$ ipython --no-banner

In [1]: import numpy as np

In [2]: np.set_printoptions(suppress=True, linewidth=160)

In [3]: J = np.load("test7.npy")

In [4]: J
Out[4]: 
array([[0, 2, 2],
       [0, 0, 3],
       [0, 0, 0]])

In [5]: Uu, sv, vt = np.linalg.svd(J)

In [6]: vecs = vt[:(sv > 1e-8).sum()]

In [7]: rng = np.random.default_rng(23063)

In [8]: x = J[1] + -1 * J[2] + rng.integers(2) * np.eye(3)[1]

In [9]: x
Out[9]: array([0., 1., 3.])

In [10]: np.round(vecs.T @ vecs, 3) + 0
Out[10]: 
array([[0., 0., 0.],
       [0., 1., 0.],
       [0., 0., 1.]])

In [11]: C2 = J.T @ J

In [12]: np.allclose(C2, C2.T)
Out[12]: True

In [13]: (J @ J.T).shape
Out[13]: (3, 3)

In [14]: np.trace(C2), (J ** 2).sum()
Out[14]: (np.int64(17), np.int64(17))

In [15]: np.round(np.linalg.eigvalsh(C2)[::-1], 3)
Out[15]: array([14.521,  2.479,  0.   ])

In [16]: np.linalg.matrix_rank(C2)
Out[16]: np.int64(2)

In [17]: C2
Out[17]: 
array([[ 0,  0,  0],
       [ 0,  4,  4],
       [ 0,  4, 13]])

In [18]: np.kron(np.eye(2, dtype=int), J)
Out[18]: 
array([[0, 2, 2, 0, 0, 0],
       [0, 0, 3, 0, 0, 0],
       [0, 0, 0, 0, 0, 0],
       [0, 0, 0, 0, 2, 2],
       [0, 0, 0, 0, 0, 3],
       [0, 0, 0, 0, 0, 0]])

In [19]: round(float(np.linalg.det(J[::-1])), 3)
Out[19]: 0.0

In [20]: np.round(np.linalg.eigvals(J), 3)
Out[20]: array([0., 0., 0.])

In [21]: np.einsum("ij,ji->", J, J)
Out[21]: np.int64(0)

In [22]: np.round(np.linalg.eigvals(J).sum().real, 3)
Out[22]: np.float64(0.0)

In [23]: round(float(np.linalg.det(2 * J)), 3), round(float(np.linalg.det(J)), 3)
Out[23]: (0.0, 0.0)

In [24]: M = np.maximum(np.array([[2, 5, 5],
    ...:     [-2, 2, -4],
    ...:     [3, 4, 3],
    ...:     [-4, 0, 3],
    ...:     [1, 0, 0],
    ...:     [2, -4, -1],
    ...:     [-1, -3, -3],
    ...:     [3, 0, 3],
    ...:     [-4, -3, 1],
    ...:     [1, 3, 5],
    ...:     [5, 1, 0],
    ...:     [-4, 5, -3],
    ...:     [4, -3, 0],
    ...:     [-1, 3, 4],
    ...:     [1, 1, -4],
    ...:     [-2, 4, 4],
    ...:     [1, 4, 5],
    ...:     [0, 4, -1],
    ...:     [-1, 2, -5],
    ...:     [-3, 3, -1],
    ...:     [-1, 2, -4],
    ...:     [4, -2, -1],
    ...:     [-4, -2, 3],
    ...:     [0, -1, -5],
    ...:     [-4, -5, 5],
    ...:     [-4, 2, 1],
    ...:     [4, -5, -1],
    ...:     [4, 3, -1],
    ...:     [1, -5, -1],
    ...:     [0, 0, 0],
    ...:     [-3, -1, 1],
    ...:     [5, 2, -2]]) @ np.array([[5, 6, 2, 6], [6, -7, -6, -9], [7, -7, 6, 9]]) + np.array([1, 4, 1, 2]), 0)

In [25]: M
Out[25]: 
array([[76,  0,  5, 14],
       [ 0,  6,  0,  0],
       [61,  0,  1, 11],
       [ 2,  0, 11,  5],
       [ 6, 10,  3,  8],
       [ 0, 51, 23, 41],
       [ 0, 40,  0,  0],
       [37,  1, 25, 47],
       [ 0,  0, 17, 14],
       [59,  0, 15, 26],
       [32, 27,  5, 23],
       [ 0,  0,  0,  0],
       [ 3, 49, 27, 53],
       [42,  0,  5,  5],
       [ 0, 31,  0,  0],
       [43,  0,  0,  0],
       [65,  0,  9, 17],
       [18,  0,  0,  0],
       [ 0, 19,  0,  0],
       [ 0,  0,  0,  0],
       [ 0, 12,  0,  0],
       [ 2, 49, 15, 35],
       [ 0,  0, 23, 23],
       [ 0, 46,  0,  0],
       [ 0,  0, 53, 68],
       [ 0,  0,  0,  0],
       [ 0, 70, 33, 62],
       [32, 14,  0,  0],
       [ 0, 52, 27, 44],
       [ 1,  4,  1,  2],
       [ 0,  0,  7,  2],
       [24, 34,  0,  0]])

In [26]: x = np.array([-3, -1, 2, 1])

In [27]: y = M @ x

In [28]: np.round(np.linalg.solve(M.T @ M, M.T @ y), 3)
Out[28]: array([-3., -1.,  2.,  1.])

In [29]: y
Out[29]: 
array([-204,   -6, -170,   21,  -14,   36,  -40,  -15,   48, -121,  -90,    0,   49, -111,  -31, -129, -160,  -54,  -19,    0,  -12,   10,   69,  -46,  174,
          0,   58, -110,   46,   -3,   16, -106])

In [30]: y = y + 0.3 * rng.normal(size=32)

In [31]: y.round(3)
Out[31]: 
array([-204.797,   -5.744, -170.177,   21.555,  -13.898,   35.724,  -39.743,  -15.115,   48.066, -120.446,  -90.71 ,    0.108,   49.41 , -110.513,  -30.725,
       -129.147, -159.923,  -53.876,  -19.08 ,    0.05 ,  -12.271,    9.857,   69.005,  -45.904,  174.18 ,   -0.177,   58.196, -110.185,   45.476,   -2.695,
         15.635, -105.798])

In [32]: coef, *_ = np.linalg.lstsq(M, y)

In [33]: [round(float(np.linalg.norm(np.linalg.solve(M.T @ M + lam * np.eye(4), M.T @ y))), 2) for lam in (0, 1, 10, 100)]
Out[33]: [3.88, 3.88, 3.87, 3.81]

In [34]: arr = np.array([[0, 2, 0, -5, 1, -2],
    ...:     [-2, 0, 2, -4, -2, 5],
    ...:     [0, -2, 0, 4, 2, 4],
    ...:     [5, 4, -4, 0, 4, -2],
    ...:     [-1, 2, -2, -4, 0, -4],
    ...:     [2, -5, -4, 2, 4, 0]])

In [35]: arr
Out[35]: 
array([[ 0,  2,  0, -5,  1, -2],
       [-2,  0,  2, -4, -2,  5],
       [ 0, -2,  0,  4,  2,  4],
       [ 5,  4, -4,  0,  4, -2],
       [-1,  2, -2, -4,  0, -4],
       [ 2, -5, -4,  2,  4,  0]])

In [36]: u = np.array([7, 9, 1, 4, 3, 4])

In [37]: Y = arr + np.outer(u, np.eye(6)[5])

In [38]: Y
Out[38]: 
array([[ 0.,  2.,  0., -5.,  1.,  5.],
       [-2.,  0.,  2., -4., -2., 14.],
       [ 0., -2.,  0.,  4.,  2.,  5.],
       [ 5.,  4., -4.,  0.,  4.,  2.],
       [-1.,  2., -2., -4.,  0., -1.],
       [ 2., -5., -4.,  2.,  4.,  4.]])

In [39]: np.linalg.matrix_rank(np.linalg.inv(Y) - np.linalg.inv(arr), tol=1e-8)
Out[39]: np.int64(1)

In [40]: W1 = np.array([[1, 0, -3],
    ...:     [-1, 2, -3],
    ...:     [-3, 2, 3],
    ...:     [3, -3, -2],
    ...:     [3, 0, 3],
    ...:     [-3, -2, 1]])

In [41]: coef = np.array([0, 1, 1])

In [42]: act = np.maximum(Y @ W1 + coef, 0)

In [43]: act
Out[43]: 
array([[ 0., 10., 13.],
       [ 0.,  0., 29.],
       [ 5.,  0., 10.],
       [19.,  0.,  0.],
       [ 0., 15.,  0.],
       [25.,  0., 10.]])

In [44]: (act > 0).astype(int)
Out[44]: 
array([[0, 1, 1],
       [0, 0, 1],
       [1, 0, 1],
       [1, 0, 0],
       [0, 1, 0],
       [1, 0, 1]])

In [45]: Z = np.array([[-1, 1, 0], [-1, 3, -1], [-1, -1, 2]])

In [46]: (act @ Z).round(6).argmax(axis=1)
Out[46]: array([1, 2, 2, 1, 1, 2])

In [47]: Q, _ = np.linalg.qr(np.array([[-0.4, -0.1, 1.4, -0.9, 1.6, 0.1, 0.5, -1.1],
    ...:     [-0.6, 0.7, 0.3, 2.0, 1.0, -2.7, 0.2, -1.3],
    ...:     [-0.8, 1.3, 0.5, 0.0, 1.2, 0.7, -1.4, -0.8],
    ...:     [-0.9, 1.2, -0.9, 0.6, 0.5, 0.1, -1.3, -0.4],
    ...:     [0.9, 0.9, -1.5, -0.7, 0.6, -0.5, 1.0, 0.2],
    ...:     [-0.2, 1.7, 0.7, -1.4, -1.3, -0.2, -0.2, -0.8],
    ...:     [-0.9, 0.0, 1.8, -0.8, -1.5, -0.4, 1.3, -1.5],
    ...:     [-0.2, 0.2, -0.4, -1.9, -0.2, -1.7, -0.3, 0.4]]))

In [48]: W0 = Q[:, :8]

In [49]: W0.round(3)
Out[49]: 
array([[-0.209,  0.131,  0.397, -0.169, -0.735,  0.014, -0.177, -0.426],
       [-0.313, -0.145, -0.046,  0.621, -0.097,  0.695,  0.03 , -0.002],
       [-0.418, -0.341,  0.048,  0.044, -0.355, -0.353,  0.221,  0.637],
       [-0.47 , -0.278, -0.636, -0.072,  0.053, -0.23 , -0.262, -0.41 ],
       [ 0.47 , -0.565, -0.048, -0.084, -0.208,  0.162, -0.587,  0.192],
       [-0.104, -0.637,  0.508, -0.119,  0.35 , -0.004,  0.27 , -0.34 ],
       [-0.47 ,  0.204,  0.339, -0.203,  0.386,  0.115, -0.588,  0.271],
       [-0.104, -0.035, -0.241, -0.719, -0.081,  0.548,  0.297,  0.136]])

In [50]: np.round(np.linalg.svd(W0, compute_uv=False), 3)
Out[50]: array([1., 1., 1., 1., 1., 1., 1., 1.])

In [51]: np.unravel_index(np.abs(W0).argmax(), W0.shape)
Out[51]: (np.int64(0), np.int64(4))

In [52]: np.round(np.abs(W0).max(), 3)
Out[52]: np.float64(0.735)

In [53]: x = np.array([7, 0, 1, 2, 3, 1, 5, 8])

In [54]: y = W0 @ x

In [55]: coef, lr = np.zeros(8), 1 / np.linalg.norm(W0, 2) ** 2

In [56]: for i in range(4):
    ...:     coef -= lr * W0.T @ (W0 @ coef - y)
    ...:     if i % 1 == 0: print(i, round(np.linalg.norm(W0 @ coef - y), 3))
    ...: 
0 0.0
1 0.0
2 0.0
3 0.0

In [57]: round(np.linalg.cond(W0), 3)
Out[57]: np.float64(1.0)

In [58]: coef.round(3) + 0
Out[58]: array([7., 0., 1., 2., 3., 1., 5., 8.])

In [59]: np.round(np.linalg.svd(W0, compute_uv=False), 3)
Out[59]: array([1., 1., 1., 1., 1., 1., 1., 1.])

In [60]: round(float(W0[:, 7] @ W0[:, 3]), 3)
Out[60]: -0.0

In [61]: theta = np.radians(30)

In [62]: r_ = np.eye(8)

In [63]: r_[1, 1] = r_[7, 7] = np.cos(theta)

In [64]: r_[1, 7], r_[7, 1] = -np.sin(theta), np.sin(theta)

In [65]: r_.round(3)
Out[65]: 
array([[ 1.   ,  0.   ,  0.   ,  0.   ,  0.   ,  0.   ,  0.   ,  0.   ],
       [ 0.   ,  0.866,  0.   ,  0.   ,  0.   ,  0.   ,  0.   , -0.5  ],
       [ 0.   ,  0.   ,  1.   ,  0.   ,  0.   ,  0.   ,  0.   ,  0.   ],
       [ 0.   ,  0.   ,  0.   ,  1.   ,  0.   ,  0.   ,  0.   ,  0.   ],
       [ 0.   ,  0.   ,  0.   ,  0.   ,  1.   ,  0.   ,  0.   ,  0.   ],
       [ 0.   ,  0.   ,  0.   ,  0.   ,  0.   ,  1.   ,  0.   ,  0.   ],
       [ 0.   ,  0.   ,  0.   ,  0.   ,  0.   ,  0.   ,  1.   ,  0.   ],
       [ 0.   ,  0.5  ,  0.   ,  0.   ,  0.   ,  0.   ,  0.   ,  0.866]])

In [66]: Y = W0 @ r_.T

In [67]: np.round(np.linalg.svd(W0, compute_uv=False), 3), np.round(np.linalg.svd(Y, compute_uv=False), 3)
Out[67]: 
(array([1., 1., 1., 1., 1., 1., 1., 1.]),
 array([1., 1., 1., 1., 1., 1., 1., 1.]))

In [68]: np.round(np.linalg.det(r_), 3), np.round(np.trace(r_), 3)
Out[68]: (np.float64(1.0), np.float64(7.732))

In [69]: X = np.loadtxt("block16.csv", delimiter=",")

In [70]: X
Out[70]: 
array([[-3.,  0.,  0.,  0.,  0.,  0.],
       [ 0.,  1.,  1.,  2., -1., -2.],
       [ 0.,  1.,  2.,  0., -1.,  2.],
       [ 0.,  1.,  2.,  2., -1.,  0.],
       [ 0.,  2.,  1., -2., -2., -2.],
       [ 0.,  2., -1.,  0.,  2., -2.]])

In [71]: lab = rng.permutation(6)

In [72]: lab
Out[72]: array([4, 3, 2, 0, 5, 1])

In [73]: Y = X[lab][:, lab]

In [74]: np.round(np.linalg.det(Y), 3), round(np.linalg.det(X[lab]), 3)
Out[74]: (np.float64(-48.0), np.float64(-48.0))

In [75]: np.allclose(Y, X)
Out[75]: False

In [76]: Y
Out[76]: 
array([[-2., -2.,  1.,  0., -2.,  2.],
       [-1.,  2.,  2.,  0.,  0.,  1.],
       [-1.,  0.,  2.,  0.,  2.,  1.],
       [ 0.,  0.,  0., -3.,  0.,  0.],
       [ 2.,  0., -1.,  0., -2.,  2.],
       [-1.,  2.,  1.,  0., -2.,  1.]])

In [77]: np.round(np.sort(np.abs(np.linalg.eigvals(Y))), 3)
Out[77]: array([0.65 , 0.65 , 3.   , 3.098, 3.098, 3.952])

In [78]: np.diag(Y)
Out[78]: array([-2.,  2.,  2., -3., -2.,  1.])

In [79]: lab = rng.permutation(8)

In [80]: lab
Out[80]: array([0, 2, 1, 5, 7, 6, 3, 4])

In [81]: Y = W0[lab][:, lab]

In [82]: np.round(np.diag(Y), 3)
Out[82]: array([-0.209,  0.048, -0.145, -0.004,  0.136, -0.588, -0.072, -0.208])

In [83]: np.round(np.sort(np.abs(np.linalg.eigvals(Y))), 3)
Out[83]: array([1., 1., 1., 1., 1., 1., 1., 1.])

In [84]: round(np.linalg.det(Y), 3), round(np.linalg.det(W0[lab]), 3)
Out[84]: (np.float64(-1.0), np.float64(-1.0))

In [85]: np.allclose(Y, W0)
Out[85]: False

In [86]: Y.round(3)
Out[86]: 
array([[-0.209,  0.397,  0.131,  0.014, -0.426, -0.177, -0.169, -0.735],
       [-0.418,  0.048, -0.341, -0.353,  0.637,  0.221,  0.044, -0.355],
       [-0.313, -0.046, -0.145,  0.695, -0.002,  0.03 ,  0.621, -0.097],
       [-0.104,  0.508, -0.637, -0.004, -0.34 ,  0.27 , -0.119,  0.35 ],
       [-0.104, -0.241, -0.035,  0.548,  0.136,  0.297, -0.719, -0.081],
       [-0.47 ,  0.339,  0.204,  0.115,  0.271, -0.588, -0.203,  0.386],
       [-0.47 , -0.636, -0.278, -0.23 , -0.41 , -0.262, -0.072,  0.053],
       [ 0.47 , -0.048, -0.565,  0.162,  0.192, -0.587, -0.084, -0.208]])

In [87]: A = np.load("data.npy")

In [88]: A
Out[88]: 
array([[-9,  0, -7,  0,  0, -1, -7, -8,  0],
       [ 0, -4,  0,  3, -6,  0,  0,  0, -2],
       [ 9,  0, -1,  0,  0, -6,  4, -1,  0],
       [ 0,  5,  0, -1,  0,  0,  0,  0,  4],
       [ 0, -9,  0, -4, -6,  0,  0,  0,  8],
       [-7,  0,  6,  0,  0,  6, -4,  6,  0],
       [ 8,  0, -3,  0,  0,  0,  9, -9,  0],
       [-5,  0,  7,  0,  0,  4, -5, -6,  0],
       [ 0, -5,  0, -8,  8,  0,  0,  0, -5]])

In [89]: lab = rng.permutation(9)

In [90]: lab
Out[90]: array([7, 5, 0, 4, 6, 3, 2, 8, 1])

In [91]: Y = A[lab][:, lab]

In [92]: np.diag(Y)
Out[92]: array([-6,  6, -9, -6,  9, -1, -1, -5, -4])

In [93]: np.allclose(Y, A)
Out[93]: False
